In [1]: import numpy as np

In [2]: import numpy.linalg as la

In [3]: np.set_printoptions(suppress=True, linewidth=120)

In [4]: def rnd(a):
   ...:     return np.round(a, 2) + 0
   ...: 

In [5]: M = np.load("test1.npy")

In [6]: M
Out[6]: 
array([[4., 0., 0., 0.],
       [0., 4., 3., 3.],
       [0., 3., 4., 3.],
       [0., 3., 3., 4.]])

In [7]: # symmetric

In [8]: Lm = la.cholesky(M)

In [9]: la.eigvalsh(M).min() > 0
Out[9]: np.True_

In [10]: vals, evecs = la.eigh(M)

In [11]: x0 = np.array([3, 3, 1, -3])

In [12]: (np.sign(evecs[:, -1].round(6)) == np.sign(evecs[0, -1].round(6))).astype(int)
Out[12]: array([1, 0, 0, 0])

In [13]: x0 @ M @ x0
Out[13]: np.float64(58.0)

In [14]: rnd(evecs * np.sqrt(vals) @ evecs.T)
Out[14]: 
array([[2.  , 0.  , 0.  , 0.  ],
       [0.  , 1.72, 0.72, 0.72],
       [0.  , 0.72, 1.72, 0.72],
       [0.  , 0.72, 0.72, 1.72]])

In [15]: vals, evecs = la.eigh(M)

In [16]: rnd(la.eigvalsh(M + -1 * np.eye(4)))
Out[16]: array([0., 0., 3., 9.])

In [17]: rnd(np.abs(evecs[:, -1]))
Out[17]: array([0.  , 0.58, 0.58, 0.58])

In [18]: rnd(np.sort(la.eigvals(M).real))
Out[18]: array([ 1.,  1.,  4., 10.])

In [19]: x0 = np.ones(4)

In [20]: for _ in range(5):
    ...:     x0 = M @ x0
    ...:     x0 /= la.norm(x0)
    ...:     print(round(x0 @ M @ x0, 2))
    ...: 
9.7
9.95
9.99
10.0
10.0

In [21]: rnd(la.eigvalsh(M)[-1])
Out[21]: np.float64(10.0)

In [22]: rnd(x0)
Out[22]: array([0.01, 0.58, 0.58, 0.58])

In [23]: rng = np.random.default_rng(7641)

In [24]: th = rng.uniform(0, 2 * np.pi, 10)

In [25]: Q, _ = la.qr(np.array([[-1.4, 1.6], [-1.2, -1.2], [-0.7, 0.2]]))

In [26]: E = 20 * np.c_[np.cos(th), np.sin(th)] @ Q.T

In [27]: rnd(E)
Out[27]: 
array([[-12.3 , -14.14,  -6.99],
       [ 15.68,  10.19,   7.08],
       [ -3.06,  19.43,   3.62],
       [-19.19,   1.76,  -5.35],
       [ 18.45,   4.16,   6.5 ],
       [-18.76,   5.39,  -4.37],
       [ 10.73, -16.86,  -0.72],
       [-18.23,  -4.9 ,  -6.61],
       [ 18.55,   3.8 ,   6.45],
       [  8.5 ,  16.9 ,   6.49]])

In [28]: basis = E[[4, 5]].astype(float)

In [29]: for _ in range(6):
    ...:     z = la.norm(E[:, None] - basis, axis=-1).argmin(axis=1)
    ...:     basis = np.array([E[z == j].mean(axis=0) for j in range(2)])
    ...: 

In [30]: z
Out[30]: array([1, 0, 1, 1, 0, 1, 0, 1, 0, 0])

In [31]: np.bincount(z)
Out[31]: array([5, 5])

In [32]: np.abs(basis[1] - basis[0]).argmax()
Out[32]: np.int64(0)

In [33]: Q, _ = la.qr(np.array([[0.3, -0.7, -0.4], [1.5, 1.0, -0.5], [-0.5, 0.5, -0.6]]))

In [34]: evecs, _ = la.qr(np.array([[-0.1, -0.1, -0.2], [1.3, -0.7, -0.4], [0.2, 1.4, 1.0]]))

In [35]: sig = 5 * 0.2 ** np.arange(3)

In [36]: m1 = Q[:, :3] * sig @ evecs[:3]

In [37]: rnd(m1)
Out[37]: 
array([[ 0.79,  0.1 , -0.87],
       [ 0.02,  0.5 , -4.65],
       [-0.7 ,  0.1 ,  1.52]])

In [38]: # column 2 is much longer than the rest

In [39]: proj = np.triu(np.array([[-1, -2, 2], [2, -1, -2], [-1, -1, 1]]), 1) + np.eye(3)

In [40]: Y = proj @ m1 @ la.inv(proj)

In [41]: rnd(np.poly(Y))
Out[41]: array([ 1.  , -2.81,  2.22, -1.  ])

In [42]: rnd(la.det(Y))
Out[42]: np.float64(1.0)

In [43]: rnd(proj @ m1 - m1 @ proj)
Out[43]: 
array([[-1.42,  0.79, 10.95],
       [ 1.39, -0.17, -2.08],
       [ 0.  , -1.39,  1.59]])

In [44]: z = E[:, 1] > np.median(E[:, 1])

In [45]: u = E[z].mean(axis=0) - E[~z].mean(axis=0)

In [46]: np.argsort(-np.abs(u).round(6), kind="stable")
Out[46]: array([1, 0, 2])

In [47]: rnd(u)
Out[47]: array([ 8.25, 17.28,  6.51])

In [48]: ((E - E.mean(axis=0)) @ u > 0).astype(int)
Out[48]: array([0, 1, 1, 0, 1, 0, 0, 0, 1, 1])

In [49]: arr = np.array([[-3, -3, -3], [-3, -6, -6], [-3, -6, -9]])

In [50]: # symmetric, so the eigenvalues are real

In [51]: Y = arr[0, 0] * arr[1:] - np.outer(arr[1:, 0], arr[0])

In [52]: Y
Out[52]: 
array([[ 0,  9,  9],
       [ 0,  9, 18]])

In [53]: np.flatnonzero(~Y.round(6).any(axis=1))
Out[53]: array([], dtype=int64)

In [54]: la.matrix_rank(Y), la.matrix_rank(arr)
Out[54]: (np.int64(2), np.int64(3))

In [55]: arr[:, 0] / arr[0, 0]
Out[55]: array([1., 1., 1.])

In [56]: left, sig, vt = la.svd(Y, full_matrices=False)

In [57]: rnd(left.T @ left)
Out[57]: 
array([[1., 0.],
       [0., 1.]])

In [58]: rnd(np.cumsum(sig ** 2) / np.sum(sig ** 2))
Out[58]: array([0.98, 1.  ])

In [59]: rnd(vt @ vt.T)
Out[59]: 
array([[1., 0.],
       [0., 1.]])

In [60]: left.shape, sig.shape, vt.shape
Out[60]: ((2, 2), (2,), (2, 3))

In [61]: rnd(sig)
Out[61]: array([23.56,  3.44])

In [62]: (sig > 1e-8).sum()
Out[62]: np.int64(2)

In [63]: rnd(np.abs(vt[0]))
Out[63]: array([0.  , 0.53, 0.85])

In [64]: np.allclose(left * sig @ vt, Y)
Out[64]: True

In [65]: vals, evecs = la.eig(arr)

In [66]: rnd(vals)
Out[66]: array([-15.15,  -1.93,  -0.92])

In [67]: z = rng.permutation(3)

In [68]: z
Out[68]: array([1, 2, 0])

In [69]: Y = arr[z][:, z]

In [70]: np.allclose(Y, arr)
Out[70]: False

In [71]: W0 = np.load("arr.npy")

In [72]: W0
Out[72]: 
array([[5., 0., 0., 4.],
       [0., 5., 4., 0.],
       [0., 4., 5., 0.],
       [4., 0., 0., 5.]])

In [73]: vals, evecs = la.eigh(W0)

In [74]: rnd(la.svd(W0, compute_uv=False))
Out[74]: array([9., 9., 1., 1.])

In [75]: rnd(la.eigvalsh(W0 @ W0))
Out[75]: array([ 1.,  1., 81., 81.])

In [76]: rnd(evecs.T @ W0 @ evecs)
Out[76]: 
array([[1., 0., 0., 0.],
       [0., 1., 0., 0.],
       [0., 0., 9., 0.],
       [0., 0., 0., 9.]])

In [77]: rnd(evecs.T @ evecs)
Out[77]: 
array([[1., 0., 0., 0.],
       [0., 1., 0., 0.],
       [0., 0., 1., 0.],
       [0., 0., 0., 1.]])

In [78]: rnd(evecs @ np.diag(vals) @ evecs.T)
Out[78]: 
array([[5., 0., 0., 4.],
       [0., 5., 4., 0.],
       [0., 4., 5., 0.],
       [4., 0., 0., 5.]])

In [79]: (vals > 1e-8).sum(), (vals < -1e-8).sum()
Out[79]: (np.int64(4), np.int64(0))

In [80]: rnd(la.eigvalsh(W0 + 3 * np.eye(4)))
Out[80]: array([ 4.,  4., 12., 12.])
